$ python3 -q
>>> import numpy as np
>>> from numpy import linalg as LA
>>> np.set_printoptions(precision=2, suppress=True, linewidth=120)
>>> def rnd(a):
...     return np.round(a, 2) + 0
... 
>>> arr = np.loadtxt("block10.csv", delimiter=",")
>>> rnd(arr)
array([[ 0.58,  0.7 ,  0.42],
       [ 0.7 , -0.16, -0.7 ],
       [ 0.42, -0.7 ,  0.58]])
>>> ev, vecs = LA.eigh(arr)
>>> rnd(vecs @ np.diag(ev) @ vecs.T)
array([[ 0.58,  0.7 ,  0.42],
       [ 0.7 , -0.16, -0.7 ],
       [ 0.42, -0.7 ,  0.58]])
>>> rnd(LA.eigvalsh(arr @ arr))
array([1., 1., 1.])
>>> np.unique(ev.round(6) + 0, return_counts=True)[1]
array([1, 2])
>>> rnd(LA.det(arr))
np.float64(-1.0)
>>> rnd((arr + arr.T) / 2)
array([[ 0.58,  0.7 ,  0.42],
       [ 0.7 , -0.16, -0.7 ],
       [ 0.42, -0.7 ,  0.58]])
>>> rnd(np.trace(arr))
np.float64(1.0)
>>> np.allclose(arr, arr.T)
True
>>> rnd(arr @ arr)
array([[1., 0., 0.],
       [0., 1., 0.],
       [0., 0., 1.]])
>>> np.allclose(arr @ arr.T, arr.T @ arr)
True
>>> rnd(np.sort(np.abs(LA.eigvals(arr))))
array([1., 1., 1.])
>>> rnd(LA.matrix_power(arr, 4))
array([[1., 0., 0.],
       [0., 1., 0.],
       [0., 0., 1.]])
>>> vec = np.array([1, 2, 3])
>>> rnd(LA.det(arr))
np.float64(-1.0)
>>> 3 - LA.matrix_rank(arr - np.eye(3), tol=1e-8)
np.int64(2)
>>> rnd(LA.norm(vec)), rnd(LA.norm(arr @ vec))
(np.float64(3.74), np.float64(3.74))
>>> rnd(arr.T @ (arr @ vec))
array([1., 2., 3.])
>>> rnd(LA.norm(arr, axis=0))
array([1., 1., 1.])
>>> rnd(arr[:, 2] @ arr[:, 1])
np.float64(0.0)
>>> rnd(LA.svd(arr, compute_uv=False))
array([1., 1., 1.])
>>> rng = np.random.default_rng(362)
>>> idx = rng.permutation(3)
>>> idx
array([0, 2, 1])
>>> B = arr[idx][:, idx]
>>> rnd(LA.det(B)), rnd(LA.det(arr[idx]))
(np.float64(-1.0), np.float64(1.0))
>>> rnd(np.trace(B))
np.float64(1.0)
>>> rnd(np.sort(np.abs(LA.eigvals(B))))
array([1., 1., 1.])
>>> rnd(B)
array([[ 0.58,  0.42,  0.7 ],
       [ 0.42,  0.58, -0.7 ],
       [ 0.7 , -0.7 , -0.16]])
>>> data = np.load("test0.npy")
>>> data
array([[ 20.54,  13.39,   2.98, -10.41,   4.01,  25.81],
       [  2.84,   6.2 , -13.29,   0.11,  17.62,   3.7 ],
       [  3.01,   8.1 , -14.84,   1.22,  18.32,   3.94],
       [ 21.  ,  12.49,  -1.2 ,  -9.32,   2.91,  25.74],
       [  2.59,   9.06, -14.32,   1.26,  15.54,   3.22],
       [  2.82,   8.7 , -13.17,   1.06,  17.97,   4.79],
       [  3.53,   8.83, -13.67,   2.32,  18.25,   4.12],
       [ 19.77,  10.79,   3.02,  -9.07,   3.39,  25.04],
       [  4.66,   9.54, -14.4 ,   0.4 ,  19.31,   3.88],
       [ 22.36,  10.3 ,   1.03,  -8.73,   4.95,  26.  ],
       [ 19.89,  11.02,   2.55, -12.05,   1.74,  27.18]])
>>> vec = np.array([2, 2, 2, 2, 1, 0])
>>> target = data @ vec
>>> b, lr = np.zeros(6), 1 / LA.norm(data, 2) ** 2
>>> for i in range(8):
...     b -= lr * data.T @ (data @ b - target)
...     if i % 2 == 0: print(i, round(LA.norm(data @ b - target), 2))
... 
0 13.95
2 12.66
4 12.46
6 12.4
>>> rnd(b)
array([ 0.79,  0.5 , -0.02, -0.33,  0.28,  0.97])
>>> rnd(LA.cond(data))
np.float64(48.95)
>>> B = np.c_[data[:, :4] @ np.array([[0, -1, -1, 1], [1, 1, 0, 0], [2, -2, 2, -2], [-2, 2, 2, -2]]), np.array([1, 1, 3, 1, 0, 1, 1, 0, 1, 3, 3])]
>>> rnd(B)
array([[ 40.17, -33.93, -35.4 ,  35.4 ,   1.  ],
       [-20.6 ,  30.16, -29.2 ,  29.2 ,   1.  ],
       [-24.02,  37.21, -30.25,  30.25,   3.  ],
       [ 28.73, -24.75, -42.04,  42.04,   1.  ],
       [-22.1 ,  37.63, -28.71,  28.71,   0.  ],
       [-19.76,  34.34, -27.04,  27.04,   1.  ],
       [-23.15,  37.28, -26.23,  26.23,   1.  ],
       [ 34.97, -33.16, -31.87,  31.87,   0.  ],
       [-20.06,  34.48, -32.66,  32.66,   1.  ],
       [ 29.82, -31.58, -37.76,  37.76,   3.  ],
       [ 40.22, -38.07, -38.89,  38.89,   3.  ]])
>>> rnd(LA.norm(B - data @ LA.lstsq(data, B)[0], axis=0))
array([0.  , 0.  , 0.  , 0.  , 2.73])
>>> rnd(LA.norm(LA.qr(data)[0].T @ B, axis=0) ** 2 / ((B ** 2).sum(axis=0) + 1e-12))
array([1.  , 1.  , 1.  , 1.  , 0.77])
>>> LA.matrix_rank(B)
np.int64(4)
